>>> import numpy as np
>>> np.set_printoptions(precision=2, suppress=True, linewidth=140, sign=" ")
>>> rnd = lambda a: np.round(a, 2) + 0
>>> arr = np.loadtxt("test19.csv", delimiter=",")
>>> print(rnd(arr))
[[ 0.07  0.15  0.07  0.02  0.02  0.07  0.15  0.07]
 [ 0.15  0.36  0.15  0.05  0.05  0.15  0.36  0.15]
 [ 0.07  0.15  0.07  0.02  0.02  0.07  0.15  0.07]
 [ 0.02  0.05  0.02  0.01  0.01  0.02  0.05  0.02]
 [ 0.02  0.05  0.02  0.01  0.01  0.02  0.05  0.02]
 [ 0.07  0.15  0.07  0.02  0.02  0.07  0.15  0.07]
 [ 0.15  0.36  0.15  0.05  0.05  0.15  0.36  0.15]
 [ 0.07  0.15  0.07  0.02  0.02  0.07  0.15  0.07]]
>>> x = np.array([-4, 9, -3, -2, -9, 0, 6, -9])
>>> print((arr @ x).argmax())
1
>>> print(rnd(arr @ np.eye(8)[1]))
[ 0.15  0.36  0.15  0.05  0.05  0.15  0.36  0.15]
>>> print(rnd(arr @ x))
[ 1.01  2.37  1.01  0.34  0.34  1.01  2.37  1.01]
>>> print(rnd((arr * x).sum(axis=1)))
[ 1.01  2.37  1.01  0.34  0.34  1.01  2.37  1.01]
>>> U, sigma, VT = np.linalg.svd(arr)
>>> V = VT[:(sigma > 1e-8).sum()]
>>> rng = np.random.default_rng(1081)
>>> x = arr[5] + 4 * arr[0] + rng.integers(2) * np.eye(8)[3]
>>> print(rnd(x))
[ 0.33  0.77  0.33  1.11  0.11  0.33  0.77  0.33]
>>> print(rnd(np.diag(V.T @ V)))
[ 0.07  0.36  0.07  0.01  0.01  0.07  0.36  0.07]
>>> print(rnd(np.linalg.norm(x - V.T @ V @ x)))
1.0
>>> feats = np.load("layer8.npy")
>>> print(feats)
[[ 0 -2 -1  1 -2 -1 -2]
 [ 0  1  0  1 -2  2  1]
 [ 0  0  0 -1 -2  0  2]
 [ 0  0  0 -2  1  0  2]
 [ 0  0  0  0  2 -2  1]
 [ 0  0  0  0  0  0  2]
 [ 0  0  0  0  0  0  2]]
>>> U, sigma, VT = np.linalg.svd(feats)
>>> print(rnd(sigma))
[ 5.26  4.51  2.92  1.9   0.85  0.25  0.  ]
>>> print(np.argmax(sigma[:-1] / (sigma[1:] + 1e-6)) + 1)
6
>>> A2 = U[:, :6] @ np.diag(sigma[:6]) @ VT[:6]
>>> print(rnd(np.linalg.norm(feats - A2, 2)), sigma[6])
0.0 0.0
>>> print(rnd(np.linalg.norm(feats - A2) / np.linalg.norm(feats)))
0.0
>>> A2 = np.array([[0, 2, 1, 2, 0, 2, 3, 1, 0, 0],
...     [1, 1, 2, 0, 0, 0, 0, 3, 2, 2],
...     [3, 0, 1, 2, 3, 0, 0, 1, 1, 1]])
>>> J = A2.T @ A2
>>> print(J)
[[ 10   1   5   6   9   0   0   6   5   5]
 [  1   5   4   4   0   4   6   5   2   2]
 [  5   4   6   4   3   2   3   8   5   5]
 [  6   4   4   8   6   4   6   4   2   2]
 [  9   0   3   6   9   0   0   3   3   3]
 [  0   4   2   4   0   4   6   2   0   0]
 [  0   6   3   6   0   6   9   3   0   0]
 [  6   5   8   4   3   2   3  11   7   7]
 [  5   2   5   2   3   0   0   7   5   5]
 [  5   2   5   2   3   0   0   7   5   5]]
>>> U, sigma, VT = np.linalg.svd(J)
>>> V = VT[:(sigma > 1e-8).sum()]
>>> x = J[4] + -3 * J[7] + rng.integers(2) * np.eye(10)[0]
>>> print(x)
[ -9. -15. -21.  -6.   0.  -6.  -9. -30. -18. -18.]
>>> print(np.allclose(V.T @ V @ x, x))
True
>>> print(np.linalg.matrix_rank(np.vstack([J, x])))
3
>>> vals, V = np.linalg.eigh(J)
>>> print(rnd(V.T @ J @ V))
[[  0.     0.     0.     0.     0.     0.     0.     0.     0.     0.  ]
 [  0.     0.     0.     0.     0.     0.     0.     0.     0.     0.  ]
 [  0.     0.     0.     0.     0.     0.     0.     0.     0.     0.  ]
 [  0.     0.     0.     0.     0.     0.     0.     0.     0.     0.  ]
 [  0.     0.     0.     0.     0.     0.     0.     0.     0.     0.  ]
 [  0.     0.     0.     0.     0.     0.     0.     0.     0.     0.  ]
 [  0.     0.     0.     0.     0.     0.     0.     0.     0.     0.  ]
 [  0.     0.     0.     0.     0.     0.     0.    12.19   0.     0.  ]
 [  0.     0.     0.     0.     0.     0.     0.     0.    18.62   0.  ]
 [  0.     0.     0.     0.     0.     0.     0.     0.     0.    41.19]]
>>> print(rnd(V.T @ V))
[[ 1.  0.  0.  0.  0.  0.  0.  0.  0.  0.]
 [ 0.  1.  0.  0.  0.  0.  0.  0.  0.  0.]
 [ 0.  0.  1.  0.  0.  0.  0.  0.  0.  0.]
 [ 0.  0.  0.  1.  0.  0.  0.  0.  0.  0.]
 [ 0.  0.  0.  0.  1.  0.  0.  0.  0.  0.]
 [ 0.  0.  0.  0.  0.  1.  0.  0.  0.  0.]
 [ 0.  0.  0.  0.  0.  0.  1.  0.  0.  0.]
 [ 0.  0.  0.  0.  0.  0.  0.  1.  0.  0.]
 [ 0.  0.  0.  0.  0.  0.  0.  0.  1.  0.]
 [ 0.  0.  0.  0.  0.  0.  0.  0.  0.  1.]]
>>> print(rnd(vals))
[  0.     0.     0.     0.     0.     0.     0.    12.19  18.62  41.19]
>>> print(rnd(np.abs(V[:, -1])))
[ 0.4   0.23  0.36  0.34  0.31  0.14  0.21  0.46  0.29  0.29]
>>> print((vals > 1e-8).sum(), (vals < -1e-8).sum())
3 0
>>> print(rnd(np.linalg.svd(J, compute_uv=False)))
[ 41.19  18.62  12.19   0.     0.     0.     0.     0.     0.     0.  ]
>>> print(rnd(vals.sum()), np.trace(J))
72.0 72
>>> print(np.abs(V[:, -1]).round(6).argmax())
7
>>> print(rnd(V @ np.diag(vals) @ V.T))
[[ 10.   1.   5.   6.   9.   0.   0.   6.   5.   5.]
 [  1.   5.   4.   4.   0.   4.   6.   5.   2.   2.]
 [  5.   4.   6.   4.   3.   2.   3.   8.   5.   5.]
 [  6.   4.   4.   8.   6.   4.   6.   4.   2.   2.]
 [  9.   0.   3.   6.   9.   0.   0.   3.   3.   3.]
 [  0.   4.   2.   4.   0.   4.   6.   2.   0.   0.]
 [  0.   6.   3.   6.   0.   6.   9.   3.   0.   0.]
 [  6.   5.   8.   4.   3.   2.   3.  11.   7.   7.]
 [  5.   2.   5.   2.   3.   0.   0.   7.   5.   5.]
 [  5.   2.   5.   2.   3.   0.   0.   7.   5.   5.]]
